$ python -q
>>> import numpy as np
>>> np.set_printoptions(suppress=True, linewidth=140)
>>> W0 = np.load("dump.npy")
>>> print(W0)
[[ 0.   3.1  0.9  0.6  0.7 -1.  -0.2]
 [-0.6  0.6 -0.1  0.7  1.8 -1.1 -0.3]
 [-0.2  0.3  0.1  1.  -0.8 -0.9 -0.1]
 [ 0.   0.4  0.3  0.9  1.7  0.6 -0.2]
 [ 1.2  0.7 -1.3 -1.4  0.4 -2.8  0.7]
 [-0.5  0.6 -0.1  0.8  1.9 -1.  -0.2]
 [-0.3  0.3 -0.6 -3.5 -1.5 -0.1 -1.9]
 [ 2.   1.2 -2.4 -0.6  1.3  1.3 -0.1]]
>>> x0 = np.array([2, 2, 1, 1, 0, 1, 2])
>>> target = W0 @ x0
>>> print(np.round(np.linalg.pinv(W0) @ W0, 1) + 0)
[[1. 0. 0. 0. 0. 0. 0.]
 [0. 1. 0. 0. 0. 0. 0.]
 [0. 0. 1. 0. 0. 0. 0.]
 [0. 0. 0. 1. 0. 0. 0.]
 [0. 0. 0. 0. 1. 0. 0.]
 [0. 0. 0. 0. 0. 1. 0.]
 [0. 0. 0. 0. 0. 0. 1.]]
>>> print(np.round(np.linalg.solve(W0.T @ W0, W0.T @ target), 1) + 0)
[2. 2. 1. 1. 0. 1. 2.]
>>> print(target.round(1))
[ 6.3 -1.1  0.2  2.2 -0.3 -0.5 -8.   4.5]
>>> rng = np.random.default_rng(7843)
>>> target = target + 0.3 * rng.normal(size=8)
>>> print(target.round(1))
[ 6.  -1.2 -0.1  2.1  0.4 -0.5 -7.8  4.8]
>>> b, *_ = np.linalg.lstsq(W0, target)
>>> print(b.round(1))
[2.2 1.9 1.1 0.8 0.1 0.9 2.1]
>>> print(b.round())
[2. 2. 1. 1. 0. 1. 2.]
>>> x0 = np.array([1, 2, 0, -1, -2, 1, -2])
>>> h = np.maximum(W0 @ x0, 0)
>>> print(np.flatnonzero(h > 1e-9))
[0 2 6 7]
>>> print(np.round(np.tanh(W0 @ x0), 1))
[ 1.  -1.   0.3 -1.  -0.8 -1.   1.   1. ]
>>> print(np.round(np.maximum(W0 @ (3 * x0), 0), 1))
[10.8  0.   0.9  0.   0.   0.  31.5 11.7]
>>> W1 = np.array([[1, 1], [0, 1], [1, 0], [1, 0], [3, 0], [2, 2], [1, 1]])
>>> b = np.array([2, -2])
>>> hid = np.maximum(W0 @ W1 + b, 0)
>>> print(np.round((hid > 0).mean(axis=0), 1))
[0.6 0.1]
>>> print((hid > 0).astype(int))
[[1 0]
 [1 0]
 [0 0]
 [1 0]
 [0 0]
 [1 0]
 [0 0]
 [1 1]]
>>> W2 = np.array([[1, 0, 3], [-1, -2, 3]])
>>> print(W1 @ W2)
[[ 0 -2  6]
 [-1 -2  3]
 [ 1  0  3]
 [ 1  0  3]
 [ 3  0  9]
 [ 0 -4 12]
 [ 0 -2  6]]
>>> feats = np.load("run5.npy")
>>> print(feats)
[[2 0 0 1 0 0 3 0 3]
 [1 1 0 2 0 0 0 0 3]
 [0 0 2 0 0 0 0 0 0]
 [0 1 0 1 0 0 2 0 0]
 [0 0 0 0 3 0 0 2 0]
 [0 0 0 0 0 3 0 0 0]
 [1 3 0 3 0 0 0 0 1]
 [0 0 0 0 1 0 0 1 0]
 [2 2 0 1 0 0 3 0 0]]
>>> # 4 groups of indices that never mix
>>> labels = rng.permutation(9)
>>> print(labels)
[5 0 3 7 4 6 1 2 8]
>>> M2 = feats[labels][:, labels]
>>> print(np.round(np.sort(np.abs(np.linalg.eigvals(M2))), 1))
[0.3 0.3 1.2 2.  2.5 2.5 3.  3.7 7. ]
>>> print(np.round(np.linalg.det(M2), 1), round(float(np.linalg.det(feats[labels])), 1))
90.0 -90.0
>>> Q, r_ = np.linalg.qr(feats)
>>> print(r_.round(1))
[[-3.2 -2.5  0.  -2.8  0.   0.  -3.8  0.  -3.2]
 [ 0.  -2.9  0.  -2.3  0.   0.   0.5  0.   0.7]
 [ 0.   0.   2.   0.   0.   0.   0.   0.   0. ]
 [ 0.   0.   0.   1.6  0.   0.  -1.   0.   2.9]
 [ 0.   0.   0.   0.  -3.2  0.   0.  -2.2  0. ]
 [ 0.   0.   0.   0.   0.   3.   0.   0.   0. ]
 [ 0.   0.   0.   0.   0.   0.   2.5  0.  -0.2]
 [ 0.   0.   0.   0.   0.   0.   0.   0.3  0. ]
 [ 0.   0.   0.   0.   0.   0.   0.   0.   0.4]]
>>> print(np.round(np.abs(np.diag(r_)), 1))
[3.2 2.9 2.  1.6 3.2 3.  2.5 0.3 0.4]
>>> print(np.round(Q @ r_, 1) + 0)
[[2. 0. 0. 1. 0. 0. 3. 0. 3.]
 [1. 1. 0. 2. 0. 0. 0. 0. 3.]
 [0. 0. 2. 0. 0. 0. 0. 0. 0.]
 [0. 1. 0. 1. 0. 0. 2. 0. 0.]
 [0. 0. 0. 0. 3. 0. 0. 2. 0.]
 [0. 0. 0. 0. 0. 3. 0. 0. 0.]
 [1. 3. 0. 3. 0. 0. 0. 0. 1.]
 [0. 0. 0. 0. 1. 0. 0. 1. 0.]
 [2. 2. 0. 1. 0. 0. 3. 0. 0.]]
>>> print(round(float(abs(r_[0, 0])), 1), round(np.linalg.norm(feats[:, 0]), 1))
3.2 3.2
>>> print(Q.shape, r_.shape)
(9, 9) (9, 9)
>>> print(np.trace(Q @ Q.T))
9.0
>>> print(Q.round(1) + 0)
[[-0.6  0.5  0.   0.3  0.   0.   0.2  0.  -0.4]
 [-0.3 -0.1  0.   0.6  0.   0.  -0.2  0.   0.7]
 [ 0.   0.   1.   0.   0.   0.   0.   0.   0. ]
 [ 0.  -0.3  0.   0.1  0.   0.   0.9  0.   0.2]
 [ 0.   0.   0.   0.  -0.9  0.   0.  -0.3  0. ]
 [ 0.   0.   0.   0.   0.   1.   0.   0.   0. ]
 [-0.3 -0.8  0.   0.2  0.   0.  -0.2  0.  -0.5]
 [ 0.   0.   0.   0.  -0.3  0.   0.   0.9  0. ]
 [-0.6 -0.1  0.  -0.7  0.   0.   0.   0.   0.3]]
>>> x0 = np.array([1, 0, 2, 2, -2, -3, 0, -2, -2])
>>> print(np.einsum("ij,j->i", feats, x0))
[ -2  -1   4   2 -10  -9   5  -4   4]
>>> print((feats @ x0).argmax())
6
>>> r0 = np.array([0, -1, -3, 2, 3, 0, 2, -2, -3])
>>> M2 = feats + np.outer(r0, np.eye(9)[8])
>>> print(np.linalg.matrix_rank(M2 - feats))
1
>>> print(M2)
[[ 2.  0.  0.  1.  0.  0.  3.  0.  3.]
 [ 1.  1.  0.  2.  0.  0.  0.  0.  2.]
 [ 0.  0.  2.  0.  0.  0.  0.  0. -3.]
 [ 0.  1.  0.  1.  0.  0.  2.  0.  2.]
 [ 0.  0.  0.  0.  3.  0.  0.  2.  3.]
 [ 0.  0.  0.  0.  0.  3.  0.  0.  0.]
 [ 1.  3.  0.  3.  0.  0.  0.  0.  3.]
 [ 0.  0.  0.  0.  1.  0.  0.  1. -2.]
 [ 2.  2.  0.  1.  0.  0.  3.  0. -3.]]
>>> print(round(float(np.linalg.det(M2) / np.linalg.det(feats)), 1), round(float(1 + np.linalg.solve(feats, r0)[8]), 1))
-4.5 -4.5
>>> m1 = np.loadtxt("mat.csv", delimiter=",")
>>> print(m1)
[[ 5.  5.  5.  5.  5.  5.  5.  5.  5.  5.  5.  5.]
 [ 5. 10. 10. 10. 10. 10. 10. 10. 10. 10. 10. 10.]
 [ 5. 10. 15. 15. 15. 15. 15. 15. 15. 15. 15. 15.]
 [ 5. 10. 15. 20. 20. 20. 20. 20. 20. 20. 20. 20.]
 [ 5. 10. 15. 20. 25. 25. 25. 25. 25. 25. 25. 25.]
 [ 5. 10. 15. 20. 25. 30. 30. 30. 30. 30. 30. 30.]
 [ 5. 10. 15. 20. 25. 30. 35. 35. 35. 35. 35. 35.]
 [ 5. 10. 15. 20. 25. 30. 35. 40. 40. 40. 40. 40.]
 [ 5. 10. 15. 20. 25. 30. 35. 40. 45. 45. 45. 45.]
 [ 5. 10. 15. 20. 25. 30. 35. 40. 45. 50. 50. 50.]
 [ 5. 10. 15. 20. 25. 30. 35. 40. 45. 50. 55. 55.]
 [ 5. 10. 15. 20. 25. 30. 35. 40. 45. 50. 55. 60.]]
>>> M2 = np.linalg.inv(m1)
>>> print(round(np.linalg.det(m1) * np.linalg.det(M2), 1))
1.0
>>> print(np.round(np.linalg.inv(M2), 1))
[[ 5.  5.  5.  5.  5.  5.  5.  5.  5.  5.  5.  5.]
 [ 5. 10. 10. 10. 10. 10. 10. 10. 10. 10. 10. 10.]
 [ 5. 10. 15. 15. 15. 15. 15. 15. 15. 15. 15. 15.]
 [ 5. 10. 15. 20. 20. 20. 20. 20. 20. 20. 20. 20.]
 [ 5. 10. 15. 20. 25. 25. 25. 25. 25. 25. 25. 25.]
 [ 5. 10. 15. 20. 25. 30. 30. 30. 30. 30. 30. 30.]
 [ 5. 10. 15. 20. 25. 30. 35. 35. 35. 35. 35. 35.]
 [ 5. 10. 15. 20. 25. 30. 35. 40. 40. 40. 40. 40.]
 [ 5. 10. 15. 20. 25. 30. 35. 40. 45. 45. 45. 45.]
 [ 5. 10. 15. 20. 25. 30. 35. 40. 45. 50. 50. 50.]
 [ 5. 10. 15. 20. 25. 30. 35. 40. 45. 50. 55. 55.]
 [ 5. 10. 15. 20. 25. 30. 35. 40. 45. 50. 55. 60.]]
>>> low = np.linalg.cholesky(m1)
>>> print(np.round(np.diag(low) ** 2, 1))
[5. 5. 5. 5. 5. 5. 5. 5. 5. 5. 5. 5.]
>>> print(low.round(1))
[[2.2 0.  0.  0.  0.  0.  0.  0.  0.  0.  0.  0. ]
 [2.2 2.2 0.  0.  0.  0.  0.  0.  0.  0.  0.  0. ]
 [2.2 2.2 2.2 0.  0.  0.  0.  0.  0.  0.  0.  0. ]
 [2.2 2.2 2.2 2.2 0.  0.  0.  0.  0.  0.  0.  0. ]
 [2.2 2.2 2.2 2.2 2.2 0.  0.  0.  0.  0.  0.  0. ]
 [2.2 2.2 2.2 2.2 2.2 2.2 0.  0.  0.  0.  0.  0. ]
 [2.2 2.2 2.2 2.2 2.2 2.2 2.2 0.  0.  0.  0.  0. ]
 [2.2 2.2 2.2 2.2 2.2 2.2 2.2 2.2 0.  0.  0.  0. ]
 [2.2 2.2 2.2 2.2 2.2 2.2 2.2 2.2 2.2 0.  0.  0. ]
 [2.2 2.2 2.2 2.2 2.2 2.2 2.2 2.2 2.2 2.2 0.  0. ]
 [2.2 2.2 2.2 2.2 2.2 2.2 2.2 2.2 2.2 2.2 2.2 0. ]
 [2.2 2.2 2.2 2.2 2.2 2.2 2.2 2.2 2.2 2.2 2.2 2.2]]
>>> print(np.round(m1 / np.sqrt(np.outer(np.diag(m1), np.diag(m1))), 1))
[[1.  0.7 0.6 0.5 0.4 0.4 0.4 0.4 0.3 0.3 0.3 0.3]
 [0.7 1.  0.8 0.7 0.6 0.6 0.5 0.5 0.5 0.4 0.4 0.4]
 [0.6 0.8 1.  0.9 0.8 0.7 0.7 0.6 0.6 0.5 0.5 0.5]
 [0.5 0.7 0.9 1.  0.9 0.8 0.8 0.7 0.7 0.6 0.6 0.6]
 [0.4 0.6 0.8 0.9 1.  0.9 0.8 0.8 0.7 0.7 0.7 0.6]
 [0.4 0.6 0.7 0.8 0.9 1.  0.9 0.9 0.8 0.8 0.7 0.7]
 [0.4 0.5 0.7 0.8 0.8 0.9 1.  0.9 0.9 0.8 0.8 0.8]
 [0.4 0.5 0.6 0.7 0.8 0.9 0.9 1.  0.9 0.9 0.9 0.8]
 [0.3 0.5 0.6 0.7 0.7 0.8 0.9 0.9 1.  0.9 0.9 0.9]
 [0.3 0.4 0.5 0.6 0.7 0.8 0.8 0.9 0.9 1.  1.  0.9]
 [0.3 0.4 0.5 0.6 0.7 0.7 0.8 0.9 0.9 1.  1.  1. ]
 [0.3 0.4 0.5 0.6 0.6 0.7 0.8 0.8 0.9 0.9 1.  1. ]]
